% python3 -q
>>> import numpy as np
>>> np.set_printoptions(precision=2, suppress=True, linewidth=100, legacy="1.25")
>>> other = np.array([[-5, 2], [-3, -4]])
>>> W2 = np.array([[2, 8, 8], [8, 2, 6], [8, 7, 8]])
>>> K = np.kron(other, W2)
>>> K
array([[-10, -40, -40,   4,  16,  16],
       [-40, -10, -30,  16,   4,  12],
       [-40, -35, -40,  16,  14,  16],
       [ -6, -24, -24,  -8, -32, -32],
       [-24,  -6, -18, -32,  -8, -24],
       [-24, -21, -24, -32, -28, -32]])
>>> K.sum(axis=0)
array([-144, -136, -176,  -36,  -34,  -44])
>>> K - K[0]
array([[  0,   0,   0,   0,   0,   0],
       [-30,  30,  10,  12, -12,  -4],
       [-30,   5,   0,  12,  -2,   0],
       [  4,  16,  16, -12, -48, -48],
       [-14,  34,  22, -36, -24, -40],
       [-14,  19,  16, -36, -44, -48]])
>>> np.abs(K).max()
40
>>> np.count_nonzero(K)
36
>>> K.shape
(6, 6)
>>> np.linalg.svd(K, compute_uv=False)
array([113.19,  85.85,  36.04,  27.33,   6.89,   5.22])
>>> other = np.linalg.inv(K)
>>> other.round(2) + 0
array([[ 0.03,  0.01, -0.04,  0.01,  0.  , -0.02],
       [ 0.02,  0.05, -0.06,  0.01,  0.03, -0.03],
       [-0.04, -0.05,  0.07, -0.02, -0.03,  0.03],
       [-0.02, -0.01,  0.03,  0.04,  0.01, -0.04],
       [-0.01, -0.04,  0.04,  0.02,  0.07, -0.07],
       [ 0.03,  0.04, -0.05, -0.05, -0.07,  0.08]])
>>> round(np.linalg.slogdet(K)[0], 2)
1.0
>>> np.round(np.linalg.cond(K), 2)
21.66
>>> (np.abs(other) > 1e-9).astype(int)
array([[1, 1, 1, 1, 1, 1],
       [1, 1, 1, 1, 1, 1],
       [1, 1, 1, 1, 1, 1],
       [1, 1, 1, 1, 1, 1],
       [1, 1, 1, 1, 1, 1],
       [1, 1, 1, 1, 1, 1]])
>>> rng = np.random.default_rng(96)
>>> lab = rng.permutation(6)
>>> lab
array([3, 5, 1, 2, 4, 0])
>>> other = K[lab][:, lab]
>>> print(np.trace(other))
-108
>>> print(np.allclose(other, K))
False
>>> f, r1 = K[2], K[1]
>>> f @ f
5133
>>> f @ r1
3654
>>> p = (f @ r1) / (f @ f) * f
>>> print(p)
[-28.47 -24.92 -28.47  11.39   9.97  11.39]
>>> r1 - p
array([-11.53,  14.92,  -1.53,   4.61,  -5.97,   0.61])
>>> other = np.array([[0, 0], [3, 0]])
>>> W2 = np.array([[0, -1, -3], [-5, 0, 2], [1, 1, -8]])
>>> F = np.kron(other, W2)
>>> F
array([[  0,   0,   0,   0,   0,   0],
       [  0,   0,   0,   0,   0,   0],
       [  0,   0,   0,   0,   0,   0],
       [  0,  -3,  -9,   0,   0,   0],
       [-15,   0,   6,   0,   0,   0],
       [  3,   3, -24,   0,   0,   0]])
>>> cov = F.T @ F
>>> print(np.allclose(cov, cov.T))
True
>>> print(cov)
[[ 234    9 -162    0    0    0]
 [   9   18  -45    0    0    0]
 [-162  -45  693    0    0    0]
 [   0    0    0    0    0    0]
 [   0    0    0    0    0    0]
 [   0    0    0    0    0    0]]
>>> np.diag(cov)
array([234,  18, 693,   0,   0,   0])
>>> np.argsort(-np.linalg.norm(F, axis=0).round(6), kind="stable")[:3]
array([2, 0, 1])
>>> [round(float(x), 2) for x in np.linalg.svd(F, compute_uv=False)[:3]]
[27.34, 13.52, 3.87]
>>> round(np.linalg.norm(F[2], 1), 2), round(float(np.linalg.norm(F[2], np.inf)), 2)
(0.0, 0.0)
>>> round(np.linalg.norm(F[2] - F[5]), 2)
24.37
>>> np.linalg.norm(F, axis=1)
array([ 0.  ,  0.  ,  0.  ,  9.49, 16.16, 24.37])
>>> print(round(np.linalg.norm(F, 1), 2), round(float(np.linalg.norm(F, np.inf)), 2))
39.0 30.0
>>> print(F[2] @ F[5])
0
>>> feats = np.load("block10.npy")
>>> feats
array([[  1.2,  14. ,  -0.9,   0.1],
       [ -0.1,   6. ,  -2.5,   1.4],
       [  0.4, -18. ,   0.2,  -1.6],
       [  0.9, -22. ,   0.9,  -0.5],
       [ -0.2, -22. ,  -0.7,   1. ],
       [ -0.3,   0. ,   0.5,  -1.5],
       [  0.5,  16. ,   2.1,  -0.5]])
>>> q, r_ = np.linalg.qr(feats)
>>> q.shape, r_.shape
((7, 4), (4, 4))
>>> r_
array([[ -1.67,  -0.96,  -0.66,   0.66],
       [  0.  , -42.18,   0.06,  -0.48],
       [  0.  ,   0.  ,   3.55,  -1.8 ],
       [  0.  ,   0.  ,   0.  ,  -2.09]])
>>> print(round(float(abs(r_[0, 0])), 2), np.round(np.linalg.norm(feats[:, 0]), 2))
1.67 1.67
>>> np.allclose(r_.T @ r_, feats.T @ feats)
True
>>> vec = np.array([2, 1, 2, 2])
>>> target = feats @ vec
>>> np.linalg.lstsq(feats, target)[0]
array([2., 1., 2., 2.])
>>> np.round(np.linalg.pinv(feats) @ feats, 2) + 0
array([[1., 0., 0., 0.],
       [0., 1., 0., 0.],
       [0., 0., 1., 0.],
       [0., 0., 0., 1.]])
>>> target
array([ 14.8,   3.6, -20. , -19.4, -21.8,  -2.6,  20.2])
>>> target = target + 0.1 * rng.normal(size=7)
>>> print(target)
[ 14.76   3.77 -20.09 -19.3  -21.85  -2.68  20.27]
>>> coef, *_ = np.linalg.lstsq(feats, target)
>>> np.round(feats.T @ (target - feats @ coef), 2) + 0
array([0., 0., 0., 0.])
>>> other = np.c_[feats[:, :3] @ np.array([[2, 3, 1], [0, -2, -3], [-3, 0, 2]]), np.array([3, 1, 0, 1, 0, 2, 3])]
>>> other
array([[  5.1, -24.4, -42.6,   3. ],
       [  7.3, -12.3, -23.1,   1. ],
       [  0.2,  37.2,  54.8,   0. ],
       [ -0.9,  46.7,  68.7,   1. ],
       [  1.7,  43.4,  64.4,   0. ],
       [ -2.1,  -0.9,   0.7,   2. ],
       [ -5.3, -30.5, -43.3,   3. ]])
>>> np.round(np.linalg.lstsq(feats, other[:, 0])[0], 2) + 0
array([ 2.,  0., -3.,  0.])
>>> np.linalg.matrix_rank(np.c_[feats, other])
5
>>> def softmax(z):
...     e = np.exp(z - z.max(axis=-1, keepdims=True))
...     return e / e.sum(axis=-1, keepdims=True)
... 
>>> print(softmax(feats).sum(axis=1))
[1. 1. 1. 1. 1. 1. 1.]
>>> np.round(softmax(feats[4]), 2) + 0
array([0.2 , 0.  , 0.12, 0.67])
>>> np.round(softmax(10 * feats[4]), 2) + 0
array([0., 0., 0., 1.])
>>> S = feats @ feats.T / np.sqrt(4)
>>> print(softmax(S).round(6).argmax(axis=1))
[6 6 3 3 4 5 6]
>>> softmax(S)[4] @ feats
array([  0.01, -22.  ,  -0.39,   0.71])
>>> np.round(softmax(S), 2) + 0
array([[0.  , 0.  , 0.  , 0.  , 0.  , 0.  , 1.  ],
       [0.13, 0.  , 0.  , 0.  , 0.  , 0.  , 0.87],
       [0.  , 0.  , 0.  , 0.83, 0.17, 0.  , 0.  ],
       [0.  , 0.  , 0.  , 0.83, 0.17, 0.  , 0.  ],
       [0.  , 0.  , 0.  , 0.19, 0.81, 0.  , 0.  ],
       [0.05, 0.02, 0.27, 0.13, 0.03, 0.3 , 0.19],
       [0.  , 0.  , 0.  , 0.  , 0.  , 0.  , 1.  ]])
>>> np.diff(feats, axis=0)
array([[ -1.3,  -8. ,  -1.6,   1.3],
       [  0.5, -24. ,   2.7,  -3. ],
       [  0.5,  -4. ,   0.7,   1.1],
       [ -1.1,   0. ,  -1.6,   1.5],
       [ -0.1,  22. ,   1.2,  -2.5],
       [  0.8,  16. ,   1.6,   1. ]])
>>> np.abs(feats).max()
22.0
>>> feats.sum(axis=0)
array([  2.4, -26. ,  -0.4,  -1.6])
>>> m1 = np.loadtxt("a.csv", delimiter=",")
>>> print(m1)
[[ 2.  3.  2.  4.  0.  4.  0.]
 [ 0.  0.  1.  2.  0.  1.  0.]
 [ 0.  0.  0.  0.  8.  0.  0.]
 [ 0.  0.  0.  0. 12.  0.  0.]
 [ 0.  0.  0.  0.  8.  0.  0.]
 [ 2.  3.  2.  4.  0.  4.  0.]
 [ 6. 13.  4.  8.  0. 10.  1.]
 [ 4.  8.  3.  6.  0.  7.  0.]
 [ 0.  0.  1.  2.  0.  1.  0.]
 [ 0.  0.  1.  2.  0.  1.  0.]
 [ 4.  8.  3.  6.  0.  7.  0.]
 [ 0.  0.  0.  0.  8.  0.  0.]
 [ 0.  0.  1.  2.  0.  1.  0.]
 [ 0.  0.  0.  0.  8.  0.  0.]
 [ 6. 13.  4.  8.  0. 10.  1.]
 [ 0.  0.  0.  0. 12.  0.  0.]
 [ 0.  0.  0.  0.  8.  0.  0.]
 [ 0.  0.  1.  2.  0.  1.  0.]
 [ 4.  8.  3.  6.  0.  7.  0.]
 [ 0.  0.  0.  0.  8.  0.  0.]
 [ 0.  0.  0.  0. 12.  0.  0.]
 [ 0.  0.  0.  0.  4.  0.  0.]
 [ 0.  0.  0.  0.  8.  0.  0.]
 [ 0.  0.  0.  0.  4.  0.  0.]]
>>> Xc = m1 - m1.mean(axis=0)
>>> Uu, sv, vt = np.linalg.svd(Xc, full_matrices=False)
>>> np.linalg.matrix_rank(Xc)
5
>>> np.round(Xc.mean(axis=0), 2) + 0
array([0., 0., 0., 0., 0., 0., 0.])
>>> (np.sign(Uu[:, 0]) == np.sign(Uu[0, 0])).astype(int)
array([1, 0, 0, 0, 0, 1, 1, 1, 0, 0, 1, 0, 0, 0, 1, 0, 0, 0, 1, 0, 0, 0, 0, 0])
>>> np.searchsorted(np.cumsum(sv ** 2) / (sv ** 2).sum(), 0.9) + 1
2
>>> sv.round(2) + 0
array([34.9 , 16.35,  2.25,  0.97,  0.52,  0.  ,  0.  ])
